% python3 -q
>>> import numpy as np
>>> np.set_printoptions(suppress=True, linewidth=140)
>>> X = np.load("m.npy")
>>> X.round(2)
array([[ 0.31,  0.42,  0.42, -0.14,  0.42, -0.42, -0.14, -0.42],
       [ 0.42,  0.75, -0.25,  0.08, -0.25,  0.25,  0.08,  0.25],
       [ 0.42, -0.25,  0.75,  0.08, -0.25,  0.25,  0.08,  0.25],
       [-0.14,  0.08,  0.08,  0.97,  0.08, -0.08, -0.03, -0.08],
       [ 0.42, -0.25, -0.25,  0.08,  0.75,  0.25,  0.08,  0.25],
       [-0.42,  0.25,  0.25, -0.08,  0.25,  0.75, -0.08, -0.25],
       [-0.14,  0.08,  0.08, -0.03,  0.08, -0.08,  0.97, -0.08],
       [-0.42,  0.25,  0.25, -0.08,  0.25, -0.25, -0.08,  0.75]])
>>> # equal to its transpose
>>> T = np.stack([X, 5 * X, X[::-1]])
>>> np.linalg.matrix_rank(T.reshape(3, -1))
np.int64(2)
>>> (T @ X.T).shape
(3, 8, 8)
>>> T.shape
(3, 8, 8)
>>> np.all(np.linalg.eigvalsh(X) > 0)
np.False_
>>> round(float(np.linalg.eigvalsh(X).min()), 2)
-1.0
>>> np.round(np.linalg.norm(X[7], 1), 2), round(float(np.linalg.norm(X[7], np.inf)), 2)
(np.float64(2.33), 0.75)
>>> round(np.linalg.norm(X, 2), 2)
np.float64(1.0)
>>> round(float(np.linalg.norm(X) ** 2 / np.linalg.norm(X, 2) ** 2), 2)
8.0
>>> round(np.linalg.norm(X, 1), 2), np.round(np.linalg.norm(X, np.inf), 2)
(np.float64(2.67), np.float64(2.67))
>>> np.round(X[7] @ X[2], 2)
np.float64(-0.0)
>>> t = np.radians(72)
>>> Rm = np.eye(8)
>>> Rm[0, 0] = Rm[7, 7] = np.cos(t)
>>> Rm[0, 7], Rm[7, 0] = -np.sin(t), np.sin(t)
>>> Rm.round(2)
array([[ 0.31,  0.  ,  0.  ,  0.  ,  0.  ,  0.  ,  0.  , -0.95],
       [ 0.  ,  1.  ,  0.  ,  0.  ,  0.  ,  0.  ,  0.  ,  0.  ],
       [ 0.  ,  0.  ,  1.  ,  0.  ,  0.  ,  0.  ,  0.  ,  0.  ],
       [ 0.  ,  0.  ,  0.  ,  1.  ,  0.  ,  0.  ,  0.  ,  0.  ],
       [ 0.  ,  0.  ,  0.  ,  0.  ,  1.  ,  0.  ,  0.  ,  0.  ],
       [ 0.  ,  0.  ,  0.  ,  0.  ,  0.  ,  1.  ,  0.  ,  0.  ],
       [ 0.  ,  0.  ,  0.  ,  0.  ,  0.  ,  0.  ,  1.  ,  0.  ],
       [ 0.95,  0.  ,  0.  ,  0.  ,  0.  ,  0.  ,  0.  ,  0.31]])
>>> A2 = X @ Rm.T
>>> np.round(np.linalg.svd(X, compute_uv=False), 2), np.round(np.linalg.svd(A2, compute_uv=False), 2)
(array([1., 1., 1., 1., 1., 1., 1., 1.]), array([1., 1., 1., 1., 1., 1., 1., 1.]))
>>> np.allclose(np.linalg.norm(X, axis=1), np.linalg.norm(A2, axis=1))
True
>>> J = np.loadtxt("w.csv", delimiter=",")
>>> J
array([[ 0.,  2., -7., -4., -3., -3., -3., -5.,  3., -4.],
       [ 0.,  0.,  1.,  0.,  7.,  6., -6.,  4.,  2.,  4.],
       [ 0.,  0.,  0., -5.,  8., -6., -2.,  2., -1., -4.],
       [ 0.,  0.,  0.,  0., -3.,  3., -7., -6.,  1., -8.],
       [ 0.,  0.,  0.,  0.,  0., -5.,  0., -7.,  8.,  2.],
       [ 0.,  0.,  0.,  0.,  0.,  0., -2.,  9.,  7.,  8.],
       [ 0.,  0.,  0.,  0.,  0.,  0.,  0., -5.,  0., -6.],
       [ 0.,  0.,  0.,  0.,  0.,  0.,  0.,  0.,  3.,  4.],
       [ 0.,  0.,  0.,  0.,  0.,  0.,  0.,  0.,  0., -4.],
       [ 0.,  0.,  0.,  0.,  0.,  0.,  0.,  0.,  0.,  0.]])
>>> np.linalg.lstsq(J[:-1].T, J[-1])[2]
np.int32(9)
>>> try:
...     np.linalg.inv(J)
... except np.linalg.LinAlgError as e:
...     print("failed:", e)
... 
failed: Singular matrix
>>> Uu, s, vt = np.linalg.svd(J)
>>> s.round(2)
array([21.23, 14.17, 13.05, 12.02,  8.1 ,  5.04,  2.51,  0.55,  0.01,  0.  ])
>>> A2 = Uu[:, :9] @ np.diag(s[:9]) @ vt[:9]
>>> np.linalg.matrix_rank(A2)
np.int64(9)
>>> np.linalg.matrix_rank(J, rtol=0.05)
np.int64(7)
>>> np.round(np.linalg.norm(J - A2) / np.linalg.norm(J), 2)
np.float64(0.0)
>>> data = np.loadtxt("case7.csv", delimiter=",")
>>> data
array([[ 6.33,  1.06,  1.11,  2.62,  0.46, -1.49, -1.78, -6.71],
       [-5.82, -3.94,  0.21, -4.83, -1.5 ,  3.69,  2.95, -1.65],
       [ 3.87,  1.93,  0.91,  2.16,  5.11,  6.79, -1.81,  0.53],
       [ 1.9 , -7.77,  4.88, -1.68,  2.82,  0.4 ,  0.26, -1.11],
       [-1.51,  2.56,  2.01,  2.81,  1.69, -6.79, -2.97,  4.64],
       [ 2.68, -3.32,  4.43, -3.22,  1.3 , -3.54,  5.85,  1.83],
       [ 0.14,  4.05, -1.87, -6.78,  4.36, -1.61, -3.37, -1.07],
       [-2.78, -1.02,  8.73, -0.57,  1.42, -2.44, -2.19,  1.38],
       [-1.37, -1.26, -0.29,  2.3 , -4.53,  0.85, -6.6 , -5.14],
       [-3.02,  3.54,  2.48,  3.55, -0.08,  6.44, -4.12,  1.03],
       [-0.54, -2.04,  1.15, -6.11,  2.89, -4.01,  5.49,  1.52],
       [-4.09,  0.18, -0.69,  7.96, -3.28,  1.81,  1.54,  1.74],
       [-7.06,  0.52, -5.01, -1.73, -2.39,  1.31, -0.18,  3.79],
       [-1.2 , -0.76,  6.41, -5.98, -0.21,  3.85, -0.08,  2.49],
       [ 4.94, -0.91,  0.56,  3.55,  4.14, -2.21,  3.06,  5.52],
       [ 2.74, -5.08, -7.5 ,  2.14,  0.86, -2.06,  0.93,  0.09],
       [-1.27,  2.47, -0.25, -5.56, -6.07, -3.6 , -3.34, -0.53],
       [-4.85, -3.54, -2.38,  0.21, -4.55, -5.43,  1.79, -2.19],
       [-2.46,  5.94, -2.66,  5.46, -3.12, -1.4 , -3.09,  0.7 ],
       [ 4.28, -3.81,  4.52,  0.47, -4.95,  2.47,  1.12, -3.82],
       [ 1.05,  3.59,  2.48, -4.54,  3.93,  4.02, -2.11, -4.81],
       [ 3.27,  0.08, -6.28,  2.88,  1.32,  2.78,  4.86,  2.92],
       [ 1.98, -4.81, -1.82, -0.11, -4.24,  5.58, -0.07,  4.53],
       [-0.7 , -7.54,  4.62, -0.28, -2.36, -1.42,  0.22,  3.69],
       [-0.51, -2.92,  6.62, -1.6 , -2.66, -3.25, -0.28,  5.22],
       [-1.27,  0.14, -2.09, -4.21,  3.58,  1.51,  5.7 ,  5.36],
       [-1.33, -3.76,  0.85, -4.38,  2.08,  4.76,  1.78,  5.83],
       [ 0.62,  0.86, -0.11,  0.66, -1.27, -9.3 ,  1.28, -2.95],
       [-1.97,  4.61, -2.6 ,  4.65,  1.12,  0.86,  0.15, -6.67],
       [-0.6 ,  0.6 ,  2.64, -3.08, -8.49, -0.8 , -2.83,  1.44]])
>>> Xs = (data - data.mean(axis=0)) / data.std(axis=0)
>>> np.argwhere(np.abs(Xs) > 2)
array([[ 0,  0],
       [ 0,  7],
       [ 3,  1],
       [ 7,  2],
       [ 8,  6],
       [11,  3],
       [12,  0],
       [15,  2],
       [27,  5],
       [28,  7],
       [29,  4]])
>>> np.round(Xs.std(axis=0), 2)
array([1., 1., 1., 1., 1., 1., 1., 1.])
>>> beta = np.linalg.lstsq(np.delete(Xs, 3, axis=1), Xs[:, 3])[0]
>>> beta.round(2) + 0
array([ 0.21,  0.13, -0.27, -0.15,  0.  , -0.14,  0.01])
>>> Xs = data - data.mean(axis=0)
>>> Uu, s, vt = np.linalg.svd(Xs, full_matrices=False)
>>> np.round(s ** 2 / (s ** 2).sum(), 2)
array([0.23, 0.17, 0.15, 0.14, 0.12, 0.1 , 0.05, 0.03])
>>> np.round(Xs.mean(axis=0), 2) + 0
array([0., 0., 0., 0., 0., 0., 0., 0.])
>>> np.round(np.abs(vt[-1]), 2) + 0
array([0.15, 0.52, 0.25, 0.  , 0.41, 0.12, 0.68, 0.05])
>>> (np.sign(Uu[:, 0]) == np.sign(Uu[0, 0])).astype(int)
array([1, 0, 1, 0, 1, 0, 1, 0, 1, 1, 0, 1, 1, 0, 0, 1, 1, 1, 1, 0, 1, 1, 0, 0, 0, 0, 0, 1, 1, 1])
>>> x = np.array([2, -3, -2, -2, -1, 1, 0, 1])
>>> 8 - np.linalg.matrix_rank(X - np.eye(8), tol=1e-8)
np.int64(7)
>>> np.round(X.T @ (X @ x), 2) + 0
array([ 2., -3., -2., -2., -1.,  1.,  0.,  1.])
>>> round(float(np.linalg.det(X)), 2)
-1.0
>>> m1 = np.load("arr.npy")
>>> m1
array([[ 1, -2,  0,  0],
       [ 4,  2,  0,  0],
       [ 0,  0,  1, -2],
       [ 0,  0,  4,  2]])
>>> # 2 blocks once reordered
>>> A2 = np.array([[-5, -1], [-5, 3], [2, 7], [-3, -7]])
>>> np.vstack([m1, A2.T]).shape
(6, 4)
>>> np.einsum("ij->j", m1)
array([5, 0, 5, 0])
>>> np.einsum("ik,kj->ij", m1, A2)
array([[  5,  -7],
       [-30,   2],
       [  8,  21],
       [  2,  14]])
>>> np.einsum("ij,ij->i", m1, m1)
array([ 5, 20,  5, 20])
>>> np.linalg.matrix_rank(np.vstack([m1, A2.T]))
np.int64(4)
>>> A2 = np.linalg.inv(m1)
>>> np.round(np.linalg.det(m1) * A2, 2)
array([[ 20.,  20.,   0.,   0.],
       [-40.,  10.,  -0.,  -0.],
       [  0.,   0.,  20.,  20.],
       [ -0.,  -0., -40.,  10.]])
>>> np.round(np.linalg.inv(A2), 2)
array([[ 1., -2., -0., -0.],
       [ 4.,  2.,  0.,  0.],
       [-0., -0.,  1., -2.],
       [ 0.,  0.,  4.,  2.]])
>>> round(float(np.linalg.det(m1) * np.linalg.det(A2)), 2)
1.0
>>> A2
array([[ 0.2,  0.2,  0. ,  0. ],
       [-0.4,  0.1, -0. , -0. ],
       [ 0. ,  0. ,  0.2,  0.2],
       [-0. , -0. , -0.4,  0.1]])
>>> round(float(np.linalg.det(m1[::-1])), 2)
100.0
>>> np.round(np.poly(m1), 2)
array([  1.,  -6.,  29., -60., 100.])
>>> m1 - m1[0]
array([[ 0,  0,  0,  0],
       [ 3,  4,  0,  0],
       [-1,  2,  1, -2],
       [-1,  2,  4,  2]])
>>> m1[:, 4]
Traceback (most recent call last):
  File "<python-input-68>", line 1, in <module>
    m1[:, 4]
    ~~^^^^^^
IndexError: index 4 is out of bounds for axis 1 with size 4
>>> np.linalg.rank(m1)
Traceback (most recent call last):
  File "<python-input-69>", line 1, in <module>
    np.linalg.rank(m1)
    ^^^^^^^^^^^^^^
AttributeError: module 'numpy.linalg' has no attribute 'rank'
>>> np.linalg.matrix_rank(m1)
np.int64(4)
>>> np.diff(m1, axis=0)
array([[ 3,  4,  0,  0],
       [-4, -2,  1, -2],
       [ 0,  0,  3,  4]])
>>> np.count_nonzero(m1)
np.int64(8)
>>> m1.shape
(4, 4)
>>> round(float(np.linalg.norm(m1)), 2)
7.07
>>> m1.sum(axis=0)
array([5, 0, 5, 0])
>>> np.round(np.linalg.svd(m1, compute_uv=False), 2)
array([4.47, 4.47, 2.24, 2.24])
>>> M = np.load("data.npy")
>>> M
array([[ 18,  -6,  -8,   7,   2,  -6,   1,   1,  -6],
       [ 24,  -8,  -7,  -9,  -3,  -2,  -3,  -5,  -9],
       [-15,   5,   4,   1,   6,  -6,   5,   5,  -3],
       [ 18,  -6,  -9,  -5,   9,  -4,  -5,   8,  -8],
       [  9,  -3,  -4,   0,  -1,   3,  -5,  -2,   5],
       [ 24,  -8,   8,   5,   7,   9,   7,  -1,   9],
       [ 21,  -7,  -7,   1,   4,  -4,  -9,  -4,   9],
       [  3,  -1,   6,  -7,  -5,  -5,   6,  -6,  -3],
       [  0,   0,  -2,  -5,  -5,  -4,   1,  -6,  -4]])
>>> Uu, s, vt = np.linalg.svd(M)
>>> evecs = vt[:(s > 1e-8).sum()]
>>> rng = np.random.default_rng(281)
>>> x = M[5] + 5 * M[0] + rng.integers(2) * np.eye(9)[8]
>>> x
array([114., -38., -32.,  40.,  17., -21.,  12.,   4., -20.])
>>> np.round(np.diag(evecs.T @ evecs), 2)
array([0.9, 0.1, 1. , 1. , 1. , 1. , 1. , 1. , 1. ])
>>> np.allclose(evecs.T @ evecs @ x, x)
True
>>> np.linalg.matrix_rank(np.vstack([M, x]))
np.int64(8)
>>> np.round(np.linalg.norm(x - evecs.T @ evecs @ x), 2)
np.float64(0.0)
>>> A2 = np.c_[data[:, :6] @ np.array([[-3, 2, -5, -4, 5, 3],
...     [4, -3, -3, -1, 1, 1],
...     [0, -3, 4, 4, -3, -2],
...     [-5, -3, -4, -3, 1, 2],
...     [2, 1, 4, 3, -2, 4],
...     [5, -4, 3, -5, 4, -5]]), np.array([2, 2, 0, 1, 3, 3, 3, 2, 2, 0, 0, 0, 2, 3, 1, 3, 2, 3, 1, 2, 1, 3, 3, 1, 0, 2, 3, 0, 2, 0])]
>>> A2.round(2)
array([[-34.38,   4.71, -43.5 , -20.97,  25.12,  32.36,   2.  ],
       [ 41.3 ,  -2.22,  66.15,  19.6 , -20.74, -55.93,   2.  ],
       [ 29.48, -29.31,  10.67, -38.87,  37.65,   2.53,   0.  ],
       [-20.74,  18.73,  52.53,  31.19, -18.63,  -5.91,   1.  ],
       [-29.85,   3.69, -16.94,  42.11, -38.75,  40.34,   3.  ],
       [-20.32,  27.15,  21.74,  41.58, -23.19,  12.32,   3.  ],
       [ 50.35,  24.88,  19.4 ,  29.38, -11.58,  20.14,   3.  ],
       [ -2.25, -15.8 ,  52.52,  65.23, -54.28, -10.08,   2.  ],
       [-17.24, -12.92, -15.3 , -19.16,   7.52, -22.56,   2.  ],
       [ 37.51, -60.59,  19.2 , -24.63,  10.47, -35.9 ,   0.  ],
       [  9.74,  38.85,  37.39,  55.85, -36.12,  13.43,   0.  ],
       [-24.32, -41.05, -22.38, -29.35,   3.56, -16.96,   0.  ],
       [ 33.68,  -3.09,  14.99,  -0.85, -11.46, -30.21,   2.  ],
       [ 49.29, -17.02,  68.55,  29.26, -16.15, -49.23,   3.  ],
       [-38.98,  13.26, -24.  ,  -3.79,   8.54,  47.5 ,   1.  ],
       [-47.82,  45.9 , -39.76, -29.42,  23.3 ,  36.16,   3.  ],
       [ 11.35,  15.81, -14.9 ,  18.08, -10.95, -18.24,   2.  ],
       [-36.91,  24.6 ,  -9.98,  26.29, -33.06,  -3.96,   3.  ],
       [ -9.4 , -28.66, -54.68, -25.48,   7.72,   9.32,   1.  ],
       [-27.98,  -9.81,  -6.16, -23.84,  24.28, -31.22,   2.  ],
       [ 61.87, -14.64,  39.84,   7.44,   5.08, -11.68,   1.  ],
       [ -7.35,   6.7 , -39.61, -56.86,  46.63,  19.59,   3.  ],
       [ -5.21,  -2.38,  -2.53, -50.68,  41.24, -40.31,   3.  ],
       [-38.48,  11.52,  32.02,  29.68, -26.14, -21.78,   1.  ],
       [-23.72,   3.02,  23.8 ,  44.51, -34.61, -15.28,   0.  ],
       [ 40.13,  13.48,  33.26,  12.4 ,  -5.27,  -1.14,   2.  ],
       [ 38.81,   2.25,  61.45,   8.06,  -2.46, -33.69,   3.  ],
       [-50.76,  32.94, -41.74,  36.93, -29.71,  45.68,   0.  ],
       [  7.64, -26.24, -25.92, -22.02,   8.41,  13.38,   2.  ],
       [ -1.38,  -6.97, -12.28,   0.13,   0.38, -42.6 ,   0.  ]])
>>> np.linalg.matrix_rank(np.c_[data, A2])
np.int64(9)
